In [1]: import numpy as np

In [2]: np.set_printoptions(suppress=True, linewidth=160)

In [3]: def rd(a):
   ...:     return np.round(a, 3) + 0
   ...: 

In [4]: W0 = np.load("mat.npy")

In [5]: W0
Out[5]: 
array([[-3.,  0.,  0.,  0.,  0.,  0.,  0.,  0.],
       [ 0., -3.,  0.,  0.,  0.,  0.,  0.,  0.],
       [ 0.,  0.,  1.,  2.,  0.,  0.,  0.,  2.],
       [ 0.,  0.,  2., -2.,  0.,  0.,  0.,  1.],
       [ 0.,  0.,  0.,  0., -3.,  0.,  0.,  0.],
       [ 0.,  0.,  0.,  0.,  0., -3.,  0.,  0.],
       [ 0.,  0.,  0.,  0.,  0.,  0., -3.,  0.],
       [ 0.,  0.,  2.,  1.,  0.,  0.,  0., -2.]])

In [6]: # equal to its transpose

In [7]: vals, V = np.linalg.eigh(W0)

In [8]: x = np.array([5, 2, 8, 7, 4, 6, 1, 5])

In [9]: x @ W0 @ x
Out[9]: np.float64(124.0)

In [10]: rd(V * np.abs(vals) @ V.T)
Out[10]: 
array([[3., 0., 0., 0., 0., 0., 0., 0.],
       [0., 3., 0., 0., 0., 0., 0., 0.],
       [0., 0., 3., 0., 0., 0., 0., 0.],
       [0., 0., 0., 3., 0., 0., 0., 0.],
       [0., 0., 0., 0., 3., 0., 0., 0.],
       [0., 0., 0., 0., 0., 3., 0., 0.],
       [0., 0., 0., 0., 0., 0., 3., 0.],
       [0., 0., 0., 0., 0., 0., 0., 3.]])

In [11]: theta = np.radians(72)

In [12]: R = np.eye(8)

In [13]: R[7, 7] = R[2, 2] = np.cos(theta)

In [14]: R[7, 2], R[2, 7] = -np.sin(theta), np.sin(theta)

In [15]: rd(R)
Out[15]: 
array([[ 1.   ,  0.   ,  0.   ,  0.   ,  0.   ,  0.   ,  0.   ,  0.   ],
       [ 0.   ,  1.   ,  0.   ,  0.   ,  0.   ,  0.   ,  0.   ,  0.   ],
       [ 0.   ,  0.   ,  0.309,  0.   ,  0.   ,  0.   ,  0.   ,  0.951],
       [ 0.   ,  0.   ,  0.   ,  1.   ,  0.   ,  0.   ,  0.   ,  0.   ],
       [ 0.   ,  0.   ,  0.   ,  0.   ,  1.   ,  0.   ,  0.   ,  0.   ],
       [ 0.   ,  0.   ,  0.   ,  0.   ,  0.   ,  1.   ,  0.   ,  0.   ],
       [ 0.   ,  0.   ,  0.   ,  0.   ,  0.   ,  0.   ,  1.   ,  0.   ],
       [ 0.   ,  0.   , -0.951,  0.   ,  0.   ,  0.   ,  0.   ,  0.309]])

In [16]: out = W0 @ R.T

In [17]: rd(np.linalg.svd(W0, compute_uv=False)), rd(np.linalg.svd(out, compute_uv=False))
Out[17]: 
(array([3., 3., 3., 3., 3., 3., 3., 3.]),
 array([3., 3., 3., 3., 3., 3., 3., 3.]))

In [18]: np.allclose(W0 @ W0.T, out @ out.T)
Out[18]: True

In [19]: np.allclose(np.linalg.norm(W0, axis=1), np.linalg.norm(out, axis=1))
Out[19]: True

In [20]: u, r1 = R[2], R[0]

In [21]: rd(u @ u)
Out[21]: np.float64(1.0)

In [22]: p = (u @ r1) / (u @ u) * u

In [23]: r1 - p
Out[23]: array([1., 0., 0., 0., 0., 0., 0., 0.])

In [24]: np.linalg.matrix_rank(np.outer(u, r1))
Out[24]: np.int64(1)

In [25]: rd(np.linalg.norm(u + r1) ** 2 + np.linalg.norm(u - r1) ** 2)
Out[25]: np.float64(4.0)

In [26]: (r1 - p) @ u
Out[26]: np.float64(0.0)

In [27]: rd(np.linalg.matrix_power(W0, 3))
Out[27]: 
array([[-27.,   0.,   0.,   0.,   0.,   0.,   0.,   0.],
       [  0., -27.,   0.,   0.,   0.,   0.,   0.,   0.],
       [  0.,   0.,   9.,  18.,   0.,   0.,   0.,  18.],
       [  0.,   0.,  18., -18.,   0.,   0.,   0.,   9.],
       [  0.,   0.,   0.,   0., -27.,   0.,   0.,   0.],
       [  0.,   0.,   0.,   0.,   0., -27.,   0.,   0.],
       [  0.,   0.,   0.,   0.,   0.,   0., -27.,   0.],
       [  0.,   0.,  18.,   9.,   0.,   0.,   0., -18.]])

In [28]: np.trace(W0)
Out[28]: np.float64(-18.0)

In [29]: X = np.loadtxt("run3.csv", delimiter=",")

In [30]: X
Out[30]: 
array([[-3.,  1.,  2.,  1., -1.,  1., -1.],
       [-5.,  3.,  3.,  1., -1.,  4.,  2.],
       [-4.,  2.,  6.,  2.,  0.,  4.,  4.],
       [-2.,  3.,  5.,  5.,  2.,  2.,  7.],
       [-2.,  0.,  8.,  5.,  0.,  5.,  9.],
       [-1.,  0.,  5.,  3.,  1.,  7., 12.],
       [ 0., -2.,  6.,  3.,  0.,  6.,  9.],
       [ 0.,  0.,  6.,  5., -2.,  9., 10.],
       [ 0., -1.,  3.,  5.,  1.,  8.,  8.],
       [-1., -4.,  1.,  4.,  0., 11., 10.],
       [-2., -4.,  3.,  7.,  3.,  8.,  7.],
       [-2., -4.,  3.,  9.,  6.,  7., 10.],
       [-4., -6.,  2., 11.,  3.,  6., 10.],
       [-4., -3.,  2., 11.,  2.,  9., 13.],
       [-5., -6., -1., 13.,  4., 10., 12.],
       [-5., -4.,  1., 15.,  2., 13., 14.],
       [-2., -1.,  1., 14.,  2., 11., 15.],
       [ 1.,  2.,  2., 13.,  2., 14., 12.],
       [ 1.,  2.,  0., 13.,  5., 13., 11.],
       [ 3.,  4.,  1., 11.,  7., 13., 12.],
       [ 2.,  1.,  3., 10.,  7., 14., 10.],
       [ 1.,  2.,  2., 12.,  8., 14., 11.],
       [ 3.,  4.,  0., 13.,  6., 13., 12.],
       [ 5.,  6., -2., 14.,  6., 12.,  9.],
       [ 3.,  9.,  1., 12.,  4., 12.,  9.],
       [ 6., 10.,  1., 15.,  6., 14., 11.],
       [ 4., 13.,  1., 17.,  3., 14., 12.],
       [ 4., 15., -2., 17.,  3., 14., 13.],
       [ 6., 13.,  0., 18.,  1., 16., 14.],
       [ 4., 15., -1., 17.,  4., 19., 12.],
       [ 1., 14.,  1., 20.,  5., 22., 12.],
       [ 1., 15., -1., 19.,  7., 25., 14.],
       [ 4., 13., -4., 20.,  6., 25., 12.],
       [ 5., 15., -1., 20.,  7., 23., 12.],
       [ 4., 13.,  1., 21.,  7., 20., 12.],
       [ 3., 13.,  4., 18.,  7., 22., 12.],
       [ 1., 10.,  7., 15.,  6., 21., 12.]])

In [31]: out = np.c_[X[:, :6] @ np.array([[-9, 1, 7, 6, 4, -6],
    ...:     [-3, 8, 9, 0, 1, 9],
    ...:     [-9, -1, 1, -6, -2, -8],
    ...:     [-7, 0, 0, -8, -1, 3],
    ...:     [1, -1, -5, 8, -1, 6],
    ...:     [-1, 3, -3, 8, -3, -2]]), np.array([3, 0, 2, -2, -2, -2, 2, 2, -2, 0, 3, -2, 1, -2, -3, 2, 0, -1, -2, 0, -3, -1, -3, -3, -3, -2, 2, 1, 3, -1, 3, 3, -3, -2, 3, 3, 2])]

In [32]: out
Out[32]: 
array([[  -3.,    7.,   -8.,  -38.,  -18.,    6.,    3.],
       [  -3.,   29.,  -12.,  -32.,  -35.,   22.,    0.],
       [ -42.,   18.,  -16.,  -44.,  -40.,   -8.,    2.],
       [ -71.,   21.,    2.,  -50.,  -28.,   22.,   -2.],
       [ -94.,    5.,  -21.,  -60.,  -44.,  -47.,   -2.],
       [ -63.,   14.,  -28.,    4.,  -39.,  -33.,   -2.],
       [ -75.,   -4.,  -30.,  -12.,  -35.,  -69.,    2.],
       [-100.,   23.,  -11.,  -20.,  -42.,  -63.,    2.],
       [ -66.,   12.,  -35.,   14.,  -37.,  -28.,   -2.],
       [ -27.,   -1.,  -75.,   44.,  -47.,  -48.,    0.],
       [ -51.,  -16.,  -86.,    2.,  -52.,  -25.,    3.],
       [ -61.,  -22.,  -98.,    2.,  -54.,    1.,   -2.],
       [ -44.,  -39., -113.,  -52.,  -58.,   -7.,    1.],
       [ -57.,   -5.,  -90.,  -36.,  -63.,    8.,   -2.],
       [ -25.,  -26., -140.,  -16.,  -71.,   27.,   -3.],
       [ -68.,   -1., -119.,  -36.,  -82.,   17.,    2.],
       [ -95.,   20.,  -65.,  -26.,  -60.,   27.,    0.],
       [-136.,   55.,  -25.,   18.,  -55.,   19.,   -1.],
       [-114.,   51.,  -39.,   46.,  -51.,   55.,   -2.],
       [-131.,   66.,  -16.,   84.,  -43.,   59.,    0.],
       [-125.,   42.,  -51.,   82.,  -56.,   17.,   -3.],
       [-123.,   49.,  -55.,   74.,  -60.,   52.,   -1.],
       [-137.,   68.,  -12.,   66.,  -42.,   67.,   -3.],
       [-149.,   85.,   21.,   74.,  -26.,   94.,   -3.],
       [-155.,  106.,   47.,   44.,  -33.,   91.,   -3.],
       [-206.,  121.,   61.,   70.,  -31.,   99.,   -2.],
       [-214.,  146.,   89.,   18.,  -35.,  126.,    2.],
       [-193.,  165.,  104.,   36.,  -27.,  168.,    1.],
       [-234.,  157.,  106.,   28.,  -30.,  109.,    3.],
       [-206.,  178.,   85.,   78.,  -45.,  156.,   -1.],
       [-217.,  173.,   43.,   56.,  -75.,  158.,    3.],
       [-196.,  190.,   31.,  116.,  -80.,  186.,    3.],
       [-198.,  181.,   36.,  136.,  -64.,  171.,   -3.],
       [-237.,  188.,   65.,  116.,  -59.,  169.,   -2.],
       [-244.,  160.,   51.,   66.,  -61.,  150.,    3.],
       [-243.,  162.,   41.,   82.,  -74.,  119.,    3.],
       [-222.,  131.,   11.,   60.,  -84.,   67.,    2.]])

In [33]: rd(np.linalg.norm(out - X @ np.linalg.lstsq(X, out)[0], axis=0))
Out[33]: array([ 0.   ,  0.   ,  0.   ,  0.   ,  0.   ,  0.   , 10.689])

In [34]: rd(np.linalg.norm(np.linalg.qr(X)[0].T @ out, axis=0) ** 2 / ((out ** 2).sum(axis=0) + 1e-12))
Out[34]: array([1.   , 1.   , 1.   , 1.   , 1.   , 1.   , 0.372])

In [35]: np.linalg.matrix_rank(np.c_[X, out])
Out[35]: np.int64(8)

In [36]: Xs = (X - X.mean(axis=0)) / X.std(axis=0)

In [37]: rd(Xs.std(axis=0))
Out[37]: array([1., 1., 1., 1., 1., 1., 1.])

In [38]: b = np.linalg.lstsq(np.delete(Xs, 3, axis=1), Xs[:, 3])[0]

In [39]: rd(1 - np.var(Xs[:, 3] - np.delete(Xs, 3, axis=1) @ b))
Out[39]: np.float64(0.907)

In [40]: rd(b)
Out[40]: array([-0.164,  0.396, -0.232,  0.208,  0.183,  0.381])

In [41]: np.abs(b).argmax()
Out[41]: np.int64(1)

In [42]: rng = np.random.default_rng(965)

In [43]: out = X + rng.integers(-2, 3, (37, 1)) @ rng.integers(-2, 3, (1, 7))

In [44]: out
Out[44]: 
array([[-3.,  1.,  2.,  1., -1.,  1., -1.],
       [-5.,  1., -1.,  1.,  1.,  8.,  0.],
       [-4.,  1.,  4.,  2.,  1.,  6.,  3.],
       [-2.,  1.,  1.,  5.,  4.,  6.,  5.],
       [-2.,  1., 10.,  5., -1.,  3., 10.],
       [-1.,  0.,  5.,  3.,  1.,  7., 12.],
       [ 0., -4.,  2.,  3.,  2., 10.,  7.],
       [ 0., -1.,  4.,  5., -1., 11.,  9.],
       [ 0., -2.,  1.,  5.,  2., 10.,  7.],
       [-1., -2.,  5.,  4., -2.,  7., 12.],
       [-2., -3.,  5.,  7.,  2.,  6.,  8.],
       [-2., -2.,  7.,  9.,  4.,  3., 12.],
       [-4., -4.,  6., 11.,  1.,  2., 12.],
       [-4., -3.,  2., 11.,  2.,  9., 13.],
       [-5., -8., -5., 13.,  6., 14., 10.],
       [-5., -6., -3., 15.,  4., 17., 12.],
       [-2.,  1.,  5., 14.,  0.,  7., 17.],
       [ 1.,  2.,  2., 13.,  2., 14., 12.],
       [ 1.,  1., -2., 13.,  6., 15., 10.],
       [ 3.,  6.,  5., 11.,  5.,  9., 14.],
       [ 2., -1., -1., 10.,  9., 18.,  8.],
       [ 1.,  4.,  6., 12.,  6., 10., 13.],
       [ 3.,  4.,  0., 13.,  6., 13., 12.],
       [ 5.,  8.,  2., 14.,  4.,  8., 11.],
       [ 3.,  7., -3., 12.,  6., 16.,  7.],
       [ 6., 11.,  3., 15.,  5., 12., 12.],
       [ 4., 11., -3., 17.,  5., 18., 10.],
       [ 4., 13., -6., 17.,  5., 18., 11.],
       [ 6., 11., -4., 18.,  3., 20., 12.],
       [ 4., 15., -1., 17.,  4., 19., 12.],
       [ 1., 15.,  3., 20.,  4., 20., 13.],
       [ 1., 14., -3., 19.,  8., 27., 13.],
       [ 4., 11., -8., 20.,  8., 29., 10.],
       [ 5., 15., -1., 20.,  7., 23., 12.],
       [ 4., 12., -1., 21.,  8., 22., 11.],
       [ 3., 14.,  6., 18.,  6., 20., 13.],
       [ 1., 11.,  9., 15.,  5., 19., 13.]])

In [45]: np.linalg.matrix_rank(out - X, tol=1e-8)
Out[45]: np.int64(1)

In [46]: rd(np.linalg.svd(out - X, compute_uv=False))
Out[46]: array([30.397,  0.   ,  0.   ,  0.   ,  0.   ,  0.   ,  0.   ])

In [47]: np.abs(out - X).sum(axis=1)
Out[47]: 
array([ 0., 14.,  7., 14.,  7.,  0., 14.,  7.,  7., 14.,  7., 14., 14.,  0., 14., 14., 14.,  0.,  7., 14., 14., 14.,  0., 14., 14.,  7., 14., 14., 14.,  0.,
        7.,  7., 14.,  0.,  7.,  7.,  7.])
